>>> import numpy as np
>>> import numpy.linalg as la
>>> np.set_printoptions(suppress=True, linewidth=100)
>>> W0 = np.loadtxt("layer18.csv", delimiter=",")
>>> W0
array([[ 3.,  3.,  1.],
       [-1.,  2., -3.],
       [ 2.,  3., -3.],
       [-1.,  2., -3.],
       [-1.,  2., -3.],
       [ 0.,  0.,  0.],
       [ 0.,  0.,  0.],
       [ 3.,  1.,  0.],
       [ 0.,  0.,  0.],
       [ 0., -2., -1.],
       [-1.,  0., -4.],
       [ 0., -2., -1.]])
>>> # row 3 repeats row 1
>>> G = np.cov(W0, rowvar=False)
>>> np.round(la.eigvalsh(G)[::-1], 2)
array([3.98, 3.41, 0.6 ])
>>> np.round(W0.std(axis=0), 2)
array([1.43, 1.64, 1.61])
>>> np.round(np.corrcoef(W0[:, 0], W0[:, 1])[0, 1], 2)
np.float64(0.32)
>>> np.round(np.polyfit(W0[:, 0], W0[:, 1], 1), 2)
array([0.36, 0.63])
>>> G.round(2)
array([[ 2.24,  0.82,  1.42],
       [ 0.82,  2.93, -0.66],
       [ 1.42, -0.66,  2.81]])
>>> np.round(np.corrcoef(W0.T), 2)
array([[ 1.  ,  0.32,  0.57],
       [ 0.32,  1.  , -0.23],
       [ 0.57, -0.23,  1.  ]])
>>> np.median(W0, axis=0)
array([ 0. ,  0.5, -1. ])
>>> d = la.norm(W0[:, None] - W0[None], axis=-1)
>>> d.shape
(12, 12)
>>> (d + 1e9 * np.eye(12)).round(6).argmin(axis=1)
array([ 7,  3,  1,  1,  1,  6,  5,  0,  5, 11,  1,  9])
>>> round(float(la.norm(W0) ** 2 / la.norm(W0, 2) ** 2), 2)
1.75
>>> np.round(la.norm(W0, axis=0), 2)
array([5.1 , 6.24, 7.42])
>>> round(float(la.norm(W0, 2)), 2)
8.28
>>> la.norm(W0, axis=1).argmax()
np.int64(2)
>>> proj = W0 @ la.solve(W0.T @ W0, W0.T)
>>> np.allclose(proj @ proj, proj)
True
>>> np.round(la.eigvalsh(proj), 2) + 0
array([0., 0., 0., 0., 0., 0., 0., 0., 0., 1., 1., 1.])
>>> np.round(np.diag(proj), 2)
array([0.46, 0.24, 0.43, 0.24, 0.24, 0.  , 0.  , 0.41, 0.  , 0.3 , 0.37, 0.3 ])
>>> la.matrix_rank(np.eye(12) - proj)
np.int64(9)
>>> np.round(proj @ W0[:, 0], 2) + 0
array([ 3., -1.,  2., -1., -1.,  0.,  0.,  3.,  0.,  0., -1.,  0.])
>>> blk = np.stack([W0, -2 * W0, W0[::-1]])
>>> blk.shape
(3, 12, 3)
>>> (blk @ W0.T).shape
(3, 12, 12)
>>> blk.sum(axis=0)
array([[-3., -5., -2.],
       [ 0., -2., -1.],
       [-2., -5.,  2.],
       [ 1., -2.,  3.],
       [ 4., -1.,  3.],
       [ 0.,  0.,  0.],
       [ 0.,  0.,  0.],
       [-4.,  1., -3.],
       [-1.,  2., -3.],
       [ 2.,  5., -2.],
       [ 0.,  2.,  1.],
       [ 3.,  5.,  2.]])
>>> la.matrix_rank(blk.reshape(3, -1))
np.int64(2)
>>> arr = np.load("data.npy")
>>> arr
array([[-5, -4,  4],
       [-4, -5, -4],
       [ 4, -4, -5]])
>>> w, V = la.eigh(arr)
>>> vec = np.array([0, -1, 1])
>>> np.round(V * np.abs(w) @ V.T, 2)
array([[ 7.,  2., -2.],
       [ 2.,  7.,  2.],
       [-2.,  2.,  7.]])
>>> (np.sign(V[:, -1].round(6)) == np.sign(V[0, -1].round(6))).astype(int)
array([1, 0, 1])
>>> np.abs(arr).sum(axis=1).max(), np.abs(w).max()
(np.int64(13), np.float64(9.0))
>>> vec @ arr @ vec
np.int64(-2)
>>> [round(float(la.det(arr[:i, :i])), 2) + 0 for i in range(1, 4)]
[-5.0, 9.0, 243.0]
>>> w, V = la.eig(arr)
>>> w
array([-9.,  3., -9.])
>>> np.round(arr @ V[:, 0] - w[0] * V[:, 0], 2) + 0
array([0., 0., 0.])
>>> np.round(np.sort(la.eigvals(arr.T)), 2)
array([-9., -9.,  3.])
>>> out = np.array([[7, 1], [6, 0], [8, 3], [5, 7]])
>>> cent = np.array([[3, 0, 4], [0, 4, 4]])
>>> rng = np.random.default_rng(94)
>>> m1 = out @ cent + 0.05 * rng.normal(size=(4, 3))
>>> m1.round(2)
array([[21.05,  4.03, 31.97],
       [18.01,  0.01, 23.99],
       [24.03, 11.99, 43.97],
       [14.94, 27.91, 48.02]])
>>> labels = W0[:, 2] > np.median(W0[:, 2])
>>> f = W0[labels].mean(axis=0) - W0[~labels].mean(axis=0)
>>> round(float((((W0 - W0.mean(axis=0)) @ f > 0) == labels).mean()), 2)
0.83
>>> f.round(2)
array([1.49, 0.09, 2.77])
>>> la.cond(m1) > 100
np.True_
>>> [round(float(x), 2) for x in la.svd(m1, compute_uv=False)[:3]]
[89.11, 20.09, 0.05]
>>> np.round(la.norm(m1, 2) / la.norm(m1), 2)
np.float64(0.98)
>>> J = np.loadtxt("test16.csv", delimiter=",")
>>> J.round(2)
array([[-0.65,  0.54,  0.38, -0.37],
       [-0.57, -0.78,  0.24,  0.09],
       [-0.49,  0.1 , -0.86,  0.09],
       [-0.16,  0.28,  0.22,  0.92]])
>>> # keeps lengths
>>> f = np.array([-4, 3, -5, 3])
>>> out = J + np.outer(f, np.eye(4)[2])
>>> la.matrix_rank(out - J)
np.int64(1)
>>> round(la.norm(J, "nuc"), 2)
np.float64(4.0)
>>> np.round(la.norm(J, 2), 2)
np.float64(1.0)
>>> round(float(la.norm(J[3], 1)), 2), round(float(la.norm(J[3], np.inf)), 2)
(1.59, 0.92)
>>> np.round(la.norm(J, axis=0), 2)
array([1., 1., 1., 1.])
>>> vec = np.array([1, 7, 8, 1])
>>> np.round(np.abs(la.eigvals(J)), 2)
array([1., 1., 1., 1.])
>>> np.round(np.sort(np.abs(np.degrees(np.angle(la.eigvals(J))))), 2)
array([  0.  , 133.49, 133.49, 180.  ])
>>> np.round(la.inv(J), 2)
array([[-0.65, -0.57, -0.49, -0.16],
       [ 0.54, -0.78,  0.1 ,  0.28],
       [ 0.38,  0.24, -0.86,  0.22],
       [-0.37,  0.09,  0.09,  0.92]])
>>> 4 - la.matrix_rank(J - np.eye(4), tol=1e-8)
np.int64(1)
>>> round(la.norm(vec), 2), np.round(la.norm(J @ vec), 2)
(np.float64(10.72), np.float64(10.72))
>>> G = J.T @ J
>>> np.round(la.svd(J, compute_uv=False) ** 2, 2)
array([1., 1., 1., 1.])
>>> np.trace(G), (J ** 2).sum()
(np.float64(4.0), np.float64(4.0))
>>> np.round(la.eigvalsh(G)[::-1], 2)
array([1., 1., 1., 1.])
>>> out = J / la.norm(J, axis=1, keepdims=True)
>>> G = out @ out.T
>>> np.round(la.norm(out, axis=1), 2)
array([1., 1., 1., 1.])
>>> G.round(2) + 0
array([[1., 0., 0., 0.],
       [0., 1., 0., 0.],
       [0., 0., 1., 0.],
       [0., 0., 0., 1.]])
>>> (G - 2 * np.eye(4)).round(6).argmax(axis=1)
array([1, 0, 0, 0])
>>> G[2].round(2) + 0
array([0., 0., 1., 0.])
>>> X = np.load("w.npy")
>>> X.round(2)
array([[0.5 , 0.  , 0.  , 0.5 ],
       [0.33, 0.33, 0.  , 0.33],
       [0.5 , 0.  , 0.5 , 0.  ],
       [0.  , 0.  , 0.5 , 0.5 ]])
>>> U, sig, VT = la.svd(X, full_matrices=False)
>>> round(np.sqrt((sig ** 2).sum()), 2), round(float(la.norm(X)), 2)
(np.float64(1.35), 1.35)
>>> np.abs(U[:, 0]).round(6).argmax()
np.int64(0)
>>> np.round(U.T @ X @ VT.T, 2) + 0
array([[1.09, 0.  , 0.  , 0.  ],
       [0.  , 0.58, 0.  , 0.  ],
       [0.  , 0.  , 0.5 , 0.  ],
       [0.  , 0.  , 0.  , 0.27]])
>>> np.round(VT @ VT.T, 2) + 0
array([[1., 0., 0., 0.],
       [0., 1., 0., 0.],
       [0., 0., 1., 0.],
       [0., 0., 0., 1.]])
>>> np.round(U.T @ U, 2) + 0
array([[1., 0., 0., 0.],
       [0., 1., 0., 0.],
       [0., 0., 1., 0.],
       [0., 0., 0., 1.]])
>>> np.round(np.abs(VT[0]), 2)
array([0.62, 0.13, 0.46, 0.62])
>>> (sig > 1e-8).sum()
np.int64(4)
>>> data = np.vander(np.arange(3) - 2, 4, increasing=True)
>>> data
array([[ 1, -2,  4, -8],
       [ 1, -1,  1, -1],
       [ 1,  0,  0,  0]])
>>> # row 0 is much longer than the rest
>>> labels = rng.permutation(4)
>>> labels
array([0, 2, 1, 3])
>>> out = J[labels][:, labels]
>>> out.round(2)
array([[-0.65,  0.38,  0.54, -0.37],
       [-0.49, -0.86,  0.1 ,  0.09],
       [-0.57,  0.24, -0.78,  0.09],
       [-0.16,  0.22,  0.28,  0.92]])
>>> np.round(np.diag(out), 2)
array([-0.65, -0.86, -0.78,  0.92])
>>> np.round(np.sort(np.abs(la.eigvals(out))), 2)
array([1., 1., 1., 1.])
>>> round(float(la.det(out)), 2), np.round(la.det(J[labels]), 2)
(-1.0, np.float64(1.0))
